>>> import numpy as np
>>> np.set_printoptions(precision=1, suppress=True, linewidth=140)
>>> E = np.loadtxt("sample4.csv", delimiter=",")
>>> print(E)
[[9. 6. 5.]
 [9. 6. 0.]
 [9. 6. 4.]
 [9. 6. 1.]
 [9. 6. 0.]
 [9. 6. 4.]
 [9. 6. 3.]
 [9. 6. 0.]
 [9. 6. 3.]
 [9. 6. 2.]
 [9. 6. 2.]
 [9. 6. 4.]
 [9. 6. 6.]
 [9. 6. 1.]
 [9. 6. 2.]
 [9. 6. 5.]
 [9. 6. 3.]
 [9. 6. 5.]
 [9. 6. 3.]
 [9. 6. 2.]
 [9. 6. 4.]
 [9. 6. 2.]
 [9. 6. 6.]
 [9. 6. 2.]
 [9. 6. 2.]
 [9. 6. 4.]
 [9. 6. 6.]]
>>> U, sigma, Vt = np.linalg.svd(E)
>>> evecs = Vt[:(sigma > 1e-8).sum()]
>>> rng = np.random.default_rng(195710)
>>> vec = E[10] + -1 * E[25] + rng.integers(2) * np.eye(3)[0]
>>> print(vec)
[ 1.  0. -2.]
>>> print(np.allclose(evecs.T @ evecs @ vec, vec))
False
>>> print(np.round(evecs.T @ evecs, 1) + 0)
[[0.7 0.5 0. ]
 [0.5 0.3 0. ]
 [0.  0.  1. ]]
>>> print(np.linalg.matrix_rank(np.vstack([E, vec])))
3
>>> print(round(np.linalg.norm(vec - evecs.T @ evecs @ vec), 1))
0.6
>>> print(np.diag(evecs.T @ evecs))
[0.7 0.3 1. ]
>>> J = np.load("test7.npy")
>>> print(J)
[[-1. -2.  0.]
 [-2. -1.  0.]
 [ 0.  0. -1.]]
>>> U, sigma, Vt = np.linalg.svd(E, full_matrices=False)
>>> print(np.abs(Vt[0]))
[0.8 0.5 0.3]
>>> print(np.round(Vt @ Vt.T, 1) + 0)
[[1. 0. 0.]
 [0. 1. 0.]
 [0. 0. 1.]]
>>> print(np.cumsum(sigma ** 2) / np.sum(sigma ** 2))
[1. 1. 1.]
>>> print(np.round(sigma / sigma[0], 1) + 0)
[1.  0.2 0. ]
>>> print(U.shape, sigma.shape, Vt.shape)
(27, 3) (3,) (3, 3)
>>> P = np.triu(np.array([[8, 2, 5], [5, 2, -3], [-1, -7, -2]]), 1) + np.eye(3)
>>> M2 = P @ J @ np.linalg.inv(P)
>>> print(P @ J - J @ P)
[[-4.  0. -6.]
 [ 0.  4. 10.]
 [ 0.  0.  0.]]
>>> Q = J.astype(float).copy()
>>> for j in range(3):
...     Q[:, j] -= Q[:, :j] @ (Q[:, :j].T @ Q[:, j])
...     Q[:, j] /= np.linalg.norm(Q[:, j])
... 
>>> print(np.round(Q.T @ Q, 1) + 0)
[[1. 0. 0.]
 [0. 1. 0.]
 [0. 0. 1.]]
>>> print(Q)
[[-0.4 -0.9  0. ]
 [-0.9  0.4  0. ]
 [ 0.   0.  -1. ]]
>>> evals, evecs = np.linalg.eig(J)
>>> print(evals)
[ 1. -3. -1.]
>>> print(np.sort(np.linalg.eigvals(J.T)))
[-3. -1.  1.]
>>> print(np.sort(np.linalg.eigvals(np.linalg.inv(J))))
[-1.  -0.3  1. ]
>>> print(np.sort(np.linalg.eigvals(J @ J)))
[1. 1. 9.]
